In [1]: import numpy as np

In [2]: from numpy import linalg as LA

In [3]: np.set_printoptions(precision=1, suppress=True, linewidth=140, sign=" ")

In [4]: arr = np.loadtxt("layer17.csv", delimiter=",")

In [5]: arr.round(1) + 0
Out[5]: 
array([[  9. ,  -2.4,   1.6,  -2.5,   6.2, -10.8,  -5.5,   1.1,  -8. ,   9.8],
       [  3.5,   0.8,   6.2,  -1.2,  -0.9,  -3.8,   0.7,   2.2,   3.2,   3.4],
       [  5.2,  -0.2,   4.5,  -5.7,  -1.7, -11.5,   2. ,   4. ,  -7.1,   3.6],
       [  5.5,  -6. ,  -0.7,  -2.8,   5.8,  -6.2,  -4. ,   1.5,  -4.1,   6.8],
       [  5.1,  -5.3,   1.9,   4.9,   4. ,   2.9,  -2.2,  -1.8,  14.7,   4. ],
       [ -0.8,   5.1,  10.2,  -0.8,  -3.8,   1.2,   2.1,   3.4,   7. ,   1.6],
       [ -2.3,   0.2,   5.9,   0.2,   1.5,   6.1,  -1.9,   2.3,   8.5,   3.3],
       [  1. ,   1. ,   5.2,  -9.9,  -3.7, -11.3,   3.4,   6.9, -12.5,   2.1],
       [  7.3,  -5.1,   1.8,  -0.5,  -1.3,  -7.5,   3.5,   0.7,   5.5,   1.2],
       [ -1.9,  -4.6,   1.9,  -5.8,  -2. ,  -1.7,   3.5,   4.7,   0.3,  -0.7],
       [  0.8,  -0.7,   5.1,  -6. ,  -5.3,  -6.7,   5.8,   5. ,  -1.3,  -0.9],
       [  0.9,  -7. ,   1.4,  -1.2,  -4.1,  -0.2,   6.9,   2.1,  11.8,  -3.8],
       [ -3.2,   0.6,   4.5,  -5.1,   4. ,   1.5,  -4.8,   4.7,  -5.3,   6.3],
       [ -1.3,  -4. ,   3.8,  -1.7,  -4.8,   1.8,   6.4,   3. ,  11.3,  -3.5],
       [ 12.6, -12.6,  -4.9,   1.6,   5.5,  -9.7,  -0.9,  -2.4,   5. ,   4.5],
       [  2.1,   0. ,   4.6,  -1. ,   4.1,  -0.6,  -4.5,   1.9,   0.5,   6.9],
       [  4.1,  -9.5,  -2.2,  -0.5,   3.9,  -1.6,  -0.7,   0.4,   5.6,   2.7],
       [  7.3, -11.4,  -2.6,  -2.4,  -3.1,  -9.4,   7.6,   1.1,   6.1,  -2.9],
       [  8.5,  -9.2,  -2. ,  -1.9,   1.1,  -9.8,   2.4,   0.6,   1.8,   1.9],
       [  1. ,  -6.4,  -0.2,  -1.5,   5. ,   1.2,  -3.1,   1.6,   2.9,   4.4],
       [  5.8,  -3.1,   1.1,  -3.1,   6.6,  -7. ,  -5.9,   1.8,  -7.1,   9. ],
       [  5.2,  -0.8,   3.4,  -3.4,   3.5,  -7.6,  -3.4,   2.5,  -6. ,   7.3],
       [  8.2,  -6.9,   1.2,   5.7,   1.5,  -0.6,   1.2,  -2.7,  17.4,   1.8],
       [ -0.1,  -4.6,   1.3,  -6.8,  -0.9,  -5. ,   2.4,   4.8,  -4.1,   0.9],
       [ -7.8,  -5. ,   1.9,  -8.1,  -3.8,   3.1,   5.4,   6.8,   0.9,  -3.8]])

In [6]: np.allclose(arr[:-1].T @ LA.lstsq(arr[:-1].T, arr[-1])[0], arr[-1])
Out[6]: True

In [7]: np.abs(np.diag(LA.qr(arr)[1])) > 1e-9
Out[7]: array([ True,  True,  True,  True,  True, False, False, False, False, False])

In [8]: np.unique(arr.round(6), axis=0).shape
Out[8]: (25, 10)

In [9]: round(np.trace(LA.pinv(arr) @ arr), 1)
Out[9]: np.float64(5.0)
